$ ipython --no-banner

In [1]: import numpy as np

In [2]: from numpy import linalg as LA

In [3]: np.set_printoptions(suppress=True, linewidth=160)

In [4]: E = np.arange(12).reshape(4, 3) + 5

In [5]: E
Out[5]: 
array([[ 5,  6,  7],
       [ 8,  9, 10],
       [11, 12, 13],
       [14, 15, 16]])

In [6]: try:
   ...:     LA.inv(E)
   ...: except LA.LinAlgError as e:
   ...:     print(e)
   ...: 
Last 2 dimensions of the array must be square

In [7]: LA.lstsq(E[:-1].T, E[-1])[2]
Out[7]: np.int32(2)

In [8]: np.round(E @ LA.pinv(E) @ E, 2)
Out[8]: 
array([[ 5.,  6.,  7.],
       [ 8.,  9., 10.],
       [11., 12., 13.],
       [14., 15., 16.]])

In [9]: np.abs(np.diag(LA.qr(E)[1])) > 1e-9
Out[9]: array([ True,  True, False])

In [10]: np.unique(E.round(6), axis=0).shape
Out[10]: (4, 3)

In [11]: out = E / np.sqrt((E ** 2).mean(axis=1, keepdims=True))

In [12]: LA.matrix_rank(E - E.mean(axis=1, keepdims=True))
Out[12]: np.int64(1)

In [13]: LA.matrix_rank(out) == LA.matrix_rank(E)
Out[13]: np.True_

In [14]: E - E.mean(axis=1, keepdims=True)
Out[14]: 
array([[-1.,  0.,  1.],
       [-1.,  0.,  1.],
       [-1.,  0.,  1.],
       [-1.,  0.,  1.]])

In [15]: out = np.array([[3, 2, 2], [0, 2, -1], [2, -1, -1]])

In [16]: LA.matrix_rank(np.vstack([E, out.T]))
Out[16]: np.int64(3)

In [17]: E @ out
Out[17]: 
array([[29, 15, -3],
       [44, 24, -3],
       [59, 33, -3],
       [74, 42, -3]])

In [18]: LA.matrix_rank(E @ out)
Out[18]: np.int64(2)

In [19]: Uu, sig, Vt = LA.svd(E)

In [20]: V = Vt[:(sig > 1e-8).sum()]

In [21]: rng = np.random.default_rng(5487)

In [22]: x = E[0] + 3 * E[2] + rng.integers(2) * np.eye(3)[0]

In [23]: x
Out[23]: array([39., 42., 46.])

In [24]: LA.matrix_rank(np.vstack([E, x]))
Out[24]: np.int64(3)

In [25]: np.round(np.diag(V.T @ V), 2)
Out[25]: array([0.83, 0.33, 0.83])

In [26]: np.allclose(V.T @ V @ x, x)
Out[26]: False

In [27]: A = np.load("layer17.npy")

In [28]: A
Out[28]: 
array([[ 0.24,  2.22, -2.29, -2.82, -2.69],
       [-0.2 ,  2.16, -2.32, -2.64, -3.1 ],
       [-0.08,  2.43, -2.09, -2.95, -3.31],
       [-0.1 ,  2.08, -2.3 , -2.96, -3.42],
       [-0.08,  1.46, -1.31, -3.07, -3.3 ],
       [ 0.17,  1.67, -1.8 , -3.11, -3.68],
       [ 0.61,  1.59, -2.62, -2.99, -2.48],
       [ 2.49, -2.17,  1.87,  2.85,  3.48],
       [ 3.18, -1.74,  2.03,  3.53,  2.68],
       [ 2.84, -1.62,  2.05,  2.96,  2.89],
       [ 2.92, -2.75,  2.65,  3.19,  2.97],
       [ 2.85, -2.02,  2.03,  3.23,  2.68],
       [ 3.05, -1.8 ,  2.22,  2.97,  3.16],
       [ 3.22, -1.81,  1.69,  2.82,  3.75],
       [ 1.91,  1.2 , -3.5 ,  2.32, -3.02],
       [ 2.06,  1.37, -3.11,  2.14, -3.23],
       [ 2.14,  1.09, -2.64,  2.45, -3.  ],
       [ 2.26,  0.88, -3.07,  2.19, -3.14],
       [ 2.34,  1.1 , -2.64,  1.97, -2.92],
       [ 1.92,  0.77, -2.85,  1.82, -3.25],
       [ 2.04,  1.31, -2.37,  1.78, -3.57]])

In [29]: t = np.radians(45)

In [30]: R = np.eye(5)

In [31]: R[4, 4] = R[3, 3] = np.cos(t)

In [32]: R[4, 3], R[3, 4] = -np.sin(t), np.sin(t)

In [33]: R.round(2)
Out[33]: 
array([[ 1.  ,  0.  ,  0.  ,  0.  ,  0.  ],
       [ 0.  ,  1.  ,  0.  ,  0.  ,  0.  ],
       [ 0.  ,  0.  ,  1.  ,  0.  ,  0.  ],
       [ 0.  ,  0.  ,  0.  ,  0.71,  0.71],
       [ 0.  ,  0.  ,  0.  , -0.71,  0.71]])

In [34]: out = A @ R.T

In [35]: np.round(LA.svd(A, compute_uv=False), 2), np.round(LA.svd(out, compute_uv=False), 2)
Out[35]: 
(array([20.97, 13.43,  4.45,  1.94,  1.15]),
 array([20.97, 13.43,  4.45,  1.94,  1.15]))

In [36]: np.round(np.abs(out - A).max(axis=0), 2)
Out[36]: array([0.  , 0.  , 0.  , 3.05, 3.28])
